$ python3 -q
>>> import numpy as np
>>> np.set_printoptions(precision=4, suppress=True, linewidth=120)
>>> E = np.loadtxt("a.csv", delimiter=",")
>>> print(E)
[[-0.5351  7.5734  6.9845 -0.4552  7.7724  3.9235  0.2867]
 [-0.3562 10.8772  4.5258  0.8778  8.2933  2.6431 -1.1447]
 [ 1.3809  9.7999  7.6181  0.5918  8.7985  3.3668 -0.1278]
 [ 0.4075  9.1852  4.6434  1.9465  8.7686  4.835   1.4526]
 [-0.8467  8.6742  4.2041 -0.7763  7.6785  1.2571 -0.7813]
 [ 1.3074 10.814   4.1921 -0.74    8.3842  4.2318 -0.3999]
 [ 0.751   8.6529  6.8915 -0.1346  8.6887  2.7783 -1.0835]
 [ 0.0889  9.2197  5.1912 -0.3145 10.1572  2.9155  2.8452]
 [-0.905   9.6795  7.3255 -2.1197 10.5743  4.1815 -0.3833]
 [ 1.4306 10.6365  5.3681  0.6282  8.827   3.8829 -1.3632]
 [ 0.5832  8.6113  5.4972 -1.6392  9.6606  3.6132  0.0233]
 [-0.5609  9.6506  3.8741  1.9348  9.7724  3.4728  0.2788]
 [ 1.0706 10.3078  5.6582  0.0688 10.6648  3.5554 -0.6398]
 [ 0.2    11.2309  3.9021 -0.2048 10.4532  3.3268  0.0215]
 [ 1.0623 10.4086  8.1595 -0.8983  8.8109  3.1651 -1.7598]
 [ 0.7075  8.1879  6.6616 -0.3619  8.0819  2.3662 -0.9841]
 [ 1.6198  9.8475  5.2985  0.6231  9.3691  1.7511 -0.3238]
 [ 0.6556  7.4984  4.3801 -0.7902 10.1529  3.4089  1.1533]
 [-0.7854  9.0464  5.8876  0.5075  8.687   2.4508 -0.6576]
 [-0.2157 10.1893  4.2679  0.7749  7.8456  1.5636  0.1531]
 [ 1.8105  9.1844  6.2674  1.6674  8.8636  2.8052 -1.4092]
 [ 0.1438  9.7969  7.2851 -0.4144  9.0374  2.936   1.417 ]
 [-0.6919  9.4819  4.5343  1.971   7.2266  1.4467 -0.0738]
 [-2.0367 10.1711  6.3188  0.7402  8.9257  4.5194  0.7912]
 [-2.0595  9.5143  6.4253  1.1361 10.2078  3.9322  1.571 ]
 [ 1.3992  8.2971  5.6159  0.1635  8.0335  3.962   0.8108]
 [ 0.7312  9.5103  6.356   0.2742  9.0466  2.2432  0.5729]
 [-0.1063  9.5868  7.7675 -0.416  10.6189  1.9586 -1.206 ]
 [ 2.4073  8.6048  7.0363 -1.1513  8.8096  2.9344  2.0211]
 [-0.4965  9.6975  6.506  -0.1957  8.5409  3.3133  0.9076]
 [-2.1748 10.6613  5.1513 -0.3378  7.7837  3.0702 -0.4728]
 [ 0.1536  8.2687  6.3438  1.2675  9.8728  4.3427 -0.5401]
 [-0.3734  7.9022  6.2547 -1.3793  9.9771  4.7435  0.1037]
 [ 0.0614  8.4511  4.9653 -1.6331  7.5137  2.3777 -1.1853]
 [ 0.2709  9.6263  6.7867  0.8414 10.0003  2.8225  1.3444]
 [-0.7203  8.5364  6.5726 -1.7422  8.4577  1.0784 -0.7071]
 [ 0.6633  8.966   5.7032  0.3955  8.6283  1.5933  0.222 ]
 [ 0.4294  8.0054  5.9804  0.8765  9.5897  3.4225 -0.4943]
 [-0.9409  9.7882  5.043   0.0638  8.8202  2.9911 -0.2233]]
>>> cen = E - E.mean(axis=0)
>>> V = np.linalg.svd(cen)[2][:1]
>>> other = cen - cen @ V.T @ V
>>> print(np.diag(V.T @ V))
[0.0571 0.095  0.5186 0.2124 0.0769 0.0368 0.0032]
>>> print(np.round(np.linalg.norm(other) / np.linalg.norm(cen), 4))
0.8732
>>> print(other.std(axis=0))
[0.9959 0.8444 0.6318 0.8426 0.8536 0.9292 1.0231]
